In [1]: import numpy as np

In [2]: import numpy.linalg as la

In [3]: np.set_printoptions(precision=2, suppress=True, linewidth=140)

In [4]: E = np.load("out7.npy")

In [5]: E
Out[5]: 
array([[37.85, 61.05, 20.57],
       [41.25, 58.97, 21.84],
       [40.61, 58.91, 19.64],
       [40.36, 59.92, 19.18],
       [40.16, 61.94, 21.84],
       [40.44, 61.1 , 20.35],
       [41.36, 59.44, 20.03],
       [39.64, 60.47, 18.94],
       [40.44, 61.05, 19.05],
       [39.58, 60.46, 19.31],
       [38.68, 60.26, 18.6 ],
       [39.89, 60.12, 19.76],
       [39.59, 61.02, 20.05],
       [38.32, 61.17, 20.82],
       [39.36, 59.99, 19.96],
       [39.33, 60.28, 19.05],
       [39.41, 61.5 , 20.26],
       [39.39, 61.38, 20.52],
       [40.77, 60.64, 19.43],
       [41.38, 60.15, 18.29],
       [39.35, 61.46, 18.58],
       [40.24, 58.73, 21.19],
       [39.86, 58.92, 19.43],
       [41.09, 61.99, 20.12],
       [42.42, 59.12, 20.82],
       [40.47, 59.43, 18.81],
       [40.39, 60.23, 19.04],
       [39.82, 59.97, 19.79],
       [40.03, 61.61, 21.41],
       [39.95, 59.6 , 19.5 ],
       [41.04, 61.97, 19.91],
       [40.72, 60.88, 19.39],
       [40.06, 61.59, 19.55],
       [39.36, 60.8 , 20.28]])

In [6]: blk = np.stack([E, 4 * E, E[::-1]])

In [7]: (blk @ E.T).shape
Out[7]: (3, 34, 34)

In [8]: la.norm(blk, axis=(1, 2))
Out[8]: array([ 438.69, 1754.76,  438.69])

In [9]: la.matrix_rank(blk)
Out[9]: array([3, 3, 3])

In [10]: np.round(la.norm(E, 2) / la.norm(E), 2)
Out[10]: np.float64(1.0)

In [11]: np.abs(la.svd(E)[2][-1])
Out[11]: array([0.21, 0.18, 0.96])

In [12]: la.matrix_rank(E, rtol=0.1)
Out[12]: np.int64(1)

In [13]: left, sv, VT = la.svd(E)

In [14]: np.argmax(sv[:-1] / (sv[1:] + 1e-6)) + 1
Out[14]: np.int64(1)

In [15]: sv
Out[15]: array([438.62,   6.02,   4.99])

In [16]: B = left[:, :1] @ np.diag(sv[:1]) @ VT[:1]

In [17]: round(la.norm(E - B) / la.norm(E), 2)
Out[17]: np.float64(0.02)

In [18]: round(np.abs(E - B).max(), 2)
Out[18]: np.float64(2.12)

In [19]: la.matrix_rank(E, rtol=0.05)
Out[19]: np.int64(1)

In [20]: P = E @ la.solve(E.T @ E, E.T)

In [21]: P @ E[:, 1]
Out[21]: 
array([61.05, 58.97, 58.91, 59.92, 61.94, 61.1 , 59.44, 60.47, 61.05, 60.46, 60.26, 60.12, 61.02, 61.17, 59.99, 60.28, 61.5 , 61.38, 60.64,
       60.15, 61.46, 58.73, 58.92, 61.99, 59.12, 59.43, 60.23, 59.97, 61.61, 59.6 , 61.97, 60.88, 61.59, 60.8 ])

In [22]: np.round(la.eigvalsh(P), 2) + 0
Out[22]: 
array([0., 0., 0., 0., 0., 0., 0., 0., 0., 0., 0., 0., 0., 0., 0., 0., 0., 0., 0., 0., 0., 0., 0., 0., 0., 0., 0., 0., 0., 0., 0., 1., 1.,
       1.])

In [23]: W2 = E[[33, 11]].astype(float)

In [24]: for _ in range(6):
    ...:     idx = la.norm(E[:, None] - W2, axis=-1).argmin(axis=1)
    ...:     W2 = np.array([E[idx == j].mean(axis=0) for j in range(2)])
    ...: 

In [25]: idx
Out[25]: array([0, 1, 1, 1, 0, 0, 1, 1, 1, 1, 1, 1, 0, 0, 1, 1, 0, 0, 1, 1, 0, 1, 1, 0, 1, 1, 1, 1, 0, 1, 0, 1, 0, 0])

In [26]: W2
Out[26]: 
array([[39.7 , 61.43, 20.33],
       [40.31, 59.88, 19.57]])

In [27]: W2[1] - W2[0]
Out[27]: array([ 0.61, -1.55, -0.75])

In [28]: K = np.load("layer1.npy")

In [29]: K
Out[29]: 
array([[ 0,  0,  0,  0,  0,  0,  0,  0],
       [ 0,  9, -6, -9, -9,  0, -3,  9],
       [ 0, -6,  4,  6,  6,  0,  2, -6],
       [ 0, -9,  6,  9,  9,  0,  3, -9],
       [ 0, -9,  6,  9,  9,  0,  3, -9],
       [ 0,  0,  0,  0,  0,  0,  0,  0],
       [ 0, -3,  2,  3,  3,  0,  1, -3],
       [ 0,  9, -6, -9, -9,  0, -3,  9]])

In [30]: # rank 1

In [31]: left, sv, VT = la.svd(K)

In [32]: evecs = VT[:(sv > 1e-8).sum()]

In [33]: rng = np.random.default_rng(3514)

In [34]: x0 = K[2] + -3 * K[3] + rng.integers(2) * np.eye(8)[2]

In [35]: x0
Out[35]: array([  0.,  21., -14., -21., -21.,   0.,  -7.,  21.])

In [36]: round(la.norm(x0 - evecs.T @ evecs @ x0), 2)
Out[36]: np.float64(0.0)

In [37]: evecs.T @ evecs
Out[37]: 
array([[ 0.  ,  0.  ,  0.  ,  0.  ,  0.  ,  0.  ,  0.  ,  0.  ],
       [ 0.  ,  0.22, -0.15, -0.22, -0.22,  0.  , -0.07,  0.22],
       [ 0.  , -0.15,  0.1 ,  0.15,  0.15,  0.  ,  0.05, -0.15],
       [ 0.  , -0.22,  0.15,  0.22,  0.22,  0.  ,  0.07, -0.22],
       [ 0.  , -0.22,  0.15,  0.22,  0.22,  0.  ,  0.07, -0.22],
       [ 0.  ,  0.  ,  0.  ,  0.  ,  0.  ,  0.  ,  0.  ,  0.  ],
       [ 0.  , -0.07,  0.05,  0.07,  0.07,  0.  ,  0.02, -0.07],
       [ 0.  ,  0.22, -0.15, -0.22, -0.22,  0.  , -0.07,  0.22]])

In [38]: la.matrix_rank(np.vstack([K, x0]))
Out[38]: np.int64(1)

In [39]: gram = K.T @ K

In [40]: (K @ K.T).shape
Out[40]: (8, 8)

In [41]: np.round(la.eigvalsh(gram)[::-1], 2) + 0
Out[41]: array([1681.,    0.,    0.,    0.,    0.,    0.,    0.,    0.])

In [42]: np.allclose(gram, gram.T)
Out[42]: True

In [43]: np.diag(gram)
Out[43]: array([  0, 369, 164, 369, 369,   0,  41, 369])

In [44]: left, sv, VT = la.svd(K)

In [45]: sv.round(2) + 0
Out[45]: array([41.,  0.,  0.,  0.,  0.,  0.,  0.,  0.])

In [46]: B = left[:, :1] @ np.diag(sv[:1]) @ VT[:1]

In [47]: round(float(la.norm(K - B, 2)), 2), np.round(sv[1], 2)
Out[47]: (0.0, np.float64(0.0))

In [48]: np.round(la.norm(K - B) / la.norm(K), 2)
Out[48]: np.float64(0.0)

In [49]: B
Out[49]: 
array([[ 0.,  0.,  0.,  0.,  0.,  0.,  0.,  0.],
       [ 0.,  9., -6., -9., -9.,  0., -3.,  9.],
       [ 0., -6.,  4.,  6.,  6.,  0.,  2., -6.],
       [ 0., -9.,  6.,  9.,  9.,  0.,  3., -9.],
       [ 0., -9.,  6.,  9.,  9.,  0.,  3., -9.],
       [ 0.,  0.,  0.,  0.,  0.,  0.,  0.,  0.],
       [ 0., -3.,  2.,  3.,  3.,  0.,  1., -3.],
       [ 0.,  9., -6., -9., -9.,  0., -3.,  9.]])
